$ ipython --no-banner

In [1]: import numpy as np

In [2]: np.set_printoptions(suppress=True, linewidth=140)

In [3]: rd = lambda a: np.round(a, 2) + 0

In [4]: m1 = np.load("w.npy")

In [5]: print(m1)
[[ 6  3]
 [ 3 -6]]

In [6]: print(np.all(np.linalg.eigvalsh(m1) > 0))
False

In [7]: print(rd(np.linalg.eigvalsh(m1).min()))
-6.71

In [8]: print([round(float(np.linalg.det(m1[:i, :i])), 2) + 0 for i in range(1, 3)])
[6.0, -45.0]

In [9]: J = np.load("m.npy")

In [10]: print(J)
[[ 1. -4. -7. -5.]
 [ 0.  1.  3.  3.]
 [ 0.  4.  2. -1.]
 [ 0. -4. -4. -1.]]

In [11]: w, evecs = np.linalg.eig(J)

In [12]: print(rd(np.prod(w)))
-6.0

In [13]: print(J @ evecs[:, 0] - w[0] * evecs[:, 0])
[0. 0. 0. 0.]

In [14]: print(rd(np.linalg.det(J[::-1])))
-6.0

In [15]: print(np.einsum("ii->", J))
3.0

In [16]: print(np.kron(np.eye(2, dtype=int), J))
[[ 1. -4. -7. -5.  0. -0. -0. -0.]
 [ 0.  1.  3.  3.  0.  0.  0.  0.]
 [ 0.  4.  2. -1.  0.  0.  0. -0.]
 [ 0. -4. -4. -1.  0. -0. -0. -0.]
 [ 0. -0. -0. -0.  1. -4. -7. -5.]
 [ 0.  0.  0.  0.  0.  1.  3.  3.]
 [ 0.  0.  0. -0.  0.  4.  2. -1.]
 [ 0. -0. -0. -0.  0. -4. -4. -1.]]

In [17]: print(np.einsum("ij,ji->", J, J))
15.0

In [18]: print(rd(np.poly(J)))
[ 1. -3. -3. 11. -6.]

In [19]: print(rd(np.linalg.det(J.T)))
-6.0

In [20]: print(rd(np.linalg.det(2 * J)), rd(np.linalg.det(J)))
-96.0 -6.0

In [21]: print(rd(np.sort(np.abs(np.linalg.eigvals(J)))))
[1. 1. 2. 3.]

In [22]: print((J + J.T) / 2)
[[ 1.  -2.  -3.5 -2.5]
 [-2.   1.   3.5 -0.5]
 [-3.5  3.5  2.  -2.5]
 [-2.5 -0.5 -2.5 -1. ]]

In [23]: q, evecs = np.linalg.qr(J[:, :1])[0], np.linalg.qr(J[:, 1:])[0]

In [24]: sig = np.linalg.svd(q.T @ evecs, compute_uv=False)

In [25]: print(rd(sig))
[0.85]

In [26]: print((sig > 0.9).sum())
0

In [27]: print(rd(np.degrees(np.arccos(sig.clip(0, 1)))))
[32.31]

In [28]: print(rd(np.linalg.norm(q @ q.T - evecs @ evecs.T, 2)))
1.0

In [29]: rng = np.random.default_rng(2728)

In [30]: idx = rng.permutation(4)

In [31]: print(idx)
[0 3 2 1]

In [32]: M2 = J[idx][:, idx]

In [33]: print(rd(np.linalg.det(M2)), rd(np.linalg.det(J[idx])))
-6.0 6.0

In [34]: print(np.trace(M2))
3.0

In [35]: print(np.allclose(M2, J))
False

In [36]: print(np.diag(M2))
[ 1. -1.  2.  1.]

In [37]: print(M2)
[[ 1. -5. -7. -4.]
 [ 0. -1. -4. -4.]
 [ 0. -1.  2.  4.]
 [ 0.  3.  3.  1.]]

In [38]: E = np.load("test11.npy")

In [39]: print(E)
[[ 41.   0. -48.]
 [  0.   5.   0.]
 [-48.   0.  69.]]

In [40]: q = E.astype(float).copy()

In [41]: for j in range(3):
    ...:     q[:, j] -= q[:, :j] @ (q[:, :j].T @ q[:, j])
    ...:     q[:, j] /= np.linalg.norm(q[:, j])
    ...: 

In [42]: print(rd(q))
[[ 0.65  0.    0.76]
 [ 0.    1.    0.  ]
 [-0.76  0.    0.65]]

In [43]: X = rng.normal(size=(14, 4))

In [44]: X = 10 * X / np.linalg.norm(X, axis=1, keepdims=True)

In [45]: print(rd(X))
[[-6.75  7.05 -2.15  0.44]
 [-2.24 -4.72 -1.    8.47]
 [ 1.65  1.81  3.9   8.87]
 [ 2.19  0.88  7.84  5.74]
 [-6.83  5.38 -2.82  4.06]
 [ 4.33  7.78 -2.27 -3.95]
 [-0.75 -5.39  8.36  0.67]
 [-3.05 -1.2  -4.09  8.51]
 [-7.83  0.6  -4.69  4.04]
 [-7.01  1.59 -2.95 -6.29]
 [-1.47 -9.24 -3.46 -0.72]
 [-4.39  0.45  8.14 -3.78]
 [-7.19  0.04 -5.66 -4.04]
 [ 1.73 -8.99  1.41 -3.77]]

In [46]: Xc = X - X.mean(axis=0)

In [47]: U, sig, vt = np.linalg.svd(Xc, full_matrices=False)

In [48]: print(np.searchsorted(np.cumsum(sig ** 2) / (sig ** 2).sum(), 0.9) + 1)
4

In [49]: print(rd(np.abs(vt[-1])))
[0.85 0.09 0.52 0.07]

In [50]: print(rd((sig ** 2).sum() ** 2 / (sig ** 4).sum()))
3.46

In [51]: W0 = 0.5 ** np.abs(np.subtract.outer(np.arange(3), np.arange(3)))

In [52]: print(W0)
[[1.   0.5  0.25]
 [0.5  1.   0.5 ]
 [0.25 0.5  1.  ]]

In [53]: # symmetric

In [54]: w1 = np.array([[1, 0, 2, 0, 2, 0], [1, 2, 3, 1, 1, 0], [2, 0, 3, 3, 2, 3]])

In [55]: beta = np.array([-2, 3, -3, 1, 5, 1])

In [56]: hid = np.maximum(W0 @ w1 + beta, 0)

In [57]: print(hid)
[[0.   4.   1.25 2.25 8.   1.75]
 [0.5  5.   2.5  3.5  8.   2.5 ]
 [0.75 4.   2.   4.5  8.   4.  ]]

In [58]: print(np.linalg.matrix_rank(hid))
3

In [59]: W2 = np.array([[1, 1, -2],
    ...:     [2, -2, -1],
    ...:     [1, 1, 0],
    ...:     [-2, -1, 1],
    ...:     [0, 3, 3],
    ...:     [-3, -1, 2]])

In [60]: print((hid @ W2).round(6).argmax(axis=1))
[2 2 2]

In [61]: print(w1 @ W2)
[[  3   9   4]
 [  6   2   0]
 [-10   5  11]]

In [62]: mat = np.load("block16.npy")

In [63]: print(mat)
[[ 1.91  0.77  2.18]
 [ 2.19  1.58  1.31]
 [-2.34 -0.92  1.64]
 [ 0.82  2.76  0.84]
 [-2.89  0.71  0.38]
 [ 1.75 -0.99 -2.23]
 [-0.29 -1.5   2.58]
 [ 1.76  1.26 -2.08]
 [ 2.04 -1.95 -1.02]
 [ 2.55  0.94  1.27]
 [ 0.26 -1.21 -2.73]
 [-1.03  2.8  -0.33]
 [ 0.62 -0.23 -2.93]
 [-0.46 -0.23 -2.96]
 [-0.91 -2.34  1.64]
 [ 1.79 -0.85  2.25]
 [ 1.08  2.67 -0.83]
 [ 2.58 -0.84  1.28]
 [-0.07  1.83  2.38]
 [ 1.47 -1.74  1.95]
 [ 0.5  -0.89  2.82]
 [-0.06  2.52 -1.63]]

In [64]: M2 = np.c_[mat[:, :1] @ np.array([[-1]]), np.array([2, 0, 0, 2, 2, 0, 2, 2, 2, 0, 2, 0, 0, 0, 0, 0, 0, 0, 0, 2, 0, 2])]

In [65]: print(M2)
[[-1.91  2.  ]
 [-2.19  0.  ]
 [ 2.34  0.  ]
 [-0.82  2.  ]
 [ 2.89  2.  ]
 [-1.75  0.  ]
 [ 0.29  2.  ]
 [-1.76  2.  ]
 [-2.04  2.  ]
 [-2.55  0.  ]
 [-0.26  2.  ]
 [ 1.03  0.  ]
 [-0.62  0.  ]
 [ 0.46  0.  ]
 [ 0.91  0.  ]
 [-1.79  0.  ]
 [-1.08  0.  ]
 [-2.58  0.  ]
 [ 0.07  0.  ]
 [-1.47  2.  ]
 [-0.5   0.  ]
 [ 0.06  2.  ]]

In [66]: print(rd(np.linalg.norm(M2 - mat @ np.linalg.lstsq(mat, M2)[0], axis=0)))
[0.   5.83]

In [67]: M2 = np.array([[-4, 5, 1, 5],
    ...:     [-2, -4, 3, 2],
    ...:     [5, -3, 2, 4],
    ...:     [0, 3, -1, 2],
    ...:     [1, 4, 4, -1]])

In [68]: data = M2.T @ M2

In [69]: print(data)
[[ 46 -23   4  -5]
 [-23  75   0   7]
 [  4   0  31  13]
 [ -5   7  13  50]]

In [70]: # symmetric

In [71]: f, r1 = data[1], data[0]

In [72]: print(f @ r1)
-2818

In [73]: pr = (f @ r1) / (f @ f) * f

In [74]: print(rd(r1 - pr))
[35.55 11.07  4.   -1.82]

In [75]: print(np.linalg.matrix_rank(np.outer(f, r1)))
1

In [76]: x0 = np.ones(4)

In [77]: for _ in range(3):
    ...:     x0 = data @ x0
    ...:     x0 /= np.linalg.norm(x0)
    ...:     print(round(x0 @ data @ x0, 2))
    ...: 
60.54
73.24
81.99

In [78]: print(rd(np.linalg.eigvalsh(data)[-1]))
89.55

In [79]: w, evecs = np.linalg.eigh(data)

In [80]: print(rd(w.sum()), np.trace(data))
202.0 202

In [81]: print(rd(evecs.T @ evecs))
[[1. 0. 0. 0.]
 [0. 1. 0. 0.]
 [0. 0. 1. 0.]
 [0. 0. 0. 1.]]

In [82]: print(rd(np.linalg.eigvalsh(data + 5 * np.eye(4))))
[27.71 39.47 60.27 94.55]

In [83]: print(rd(np.linalg.svd(data, compute_uv=False)))
[89.55 55.27 34.47 22.71]

In [84]: print(rd(evecs @ np.diag(w) @ evecs.T))
[[ 46. -23.   4.  -5.]
 [-23.  75.   0.   7.]
 [  4.   0.  31.  13.]
 [ -5.   7.  13.  50.]]

In [85]: print((w > 1e-8).sum(), (w < -1e-8).sum())
4 0

In [86]: F = np.load("run10.npy")

In [87]: print(rd(F))
[[ 0.5  -0.87]
 [ 0.87  0.5 ]]

In [88]: # orthonormal columns

In [89]: M2 = F / np.sqrt((F ** 2).mean(axis=1, keepdims=True))

In [90]: print(rd(M2[1]))
[1.22 0.71]

In [91]: print(rd(F - F.mean(axis=1, keepdims=True)))
[[ 0.68 -0.68]
 [ 0.18 -0.18]]

In [92]: print(np.linalg.matrix_rank(M2) == np.linalg.matrix_rank(F))
True

In [93]: M2 = np.linalg.inv(F)

In [94]: print(rd(np.linalg.cond(F)))
1.0

In [95]: print(rd(np.linalg.det(F) * M2))
[[ 0.5   0.87]
 [-0.87  0.5 ]]

In [96]: print(np.allclose(M2, F.T))
True

In [97]: print(rd(F @ M2))
[[1. 0.]
 [0. 1.]]

In [98]: print(rd(np.linalg.det(F) * np.linalg.det(M2)))
1.0

In [99]: print(rd(np.linalg.slogdet(F)[0]))
1.0

In [100]: print(rd(np.linalg.inv(M2)))
[[ 0.5  -0.87]
 [ 0.87  0.5 ]]

In [101]: T = np.stack([F, -1 * F, F[::-1]])

In [102]: print(rd(np.linalg.det(T)))
[ 1.  1. -1.]

In [103]: print(rd(T.sum(axis=0)))
[[ 0.87  0.5 ]
 [ 0.5  -0.87]]

In [104]: print(rd(np.linalg.norm(T, axis=(1, 2))))
[1.41 1.41 1.41]
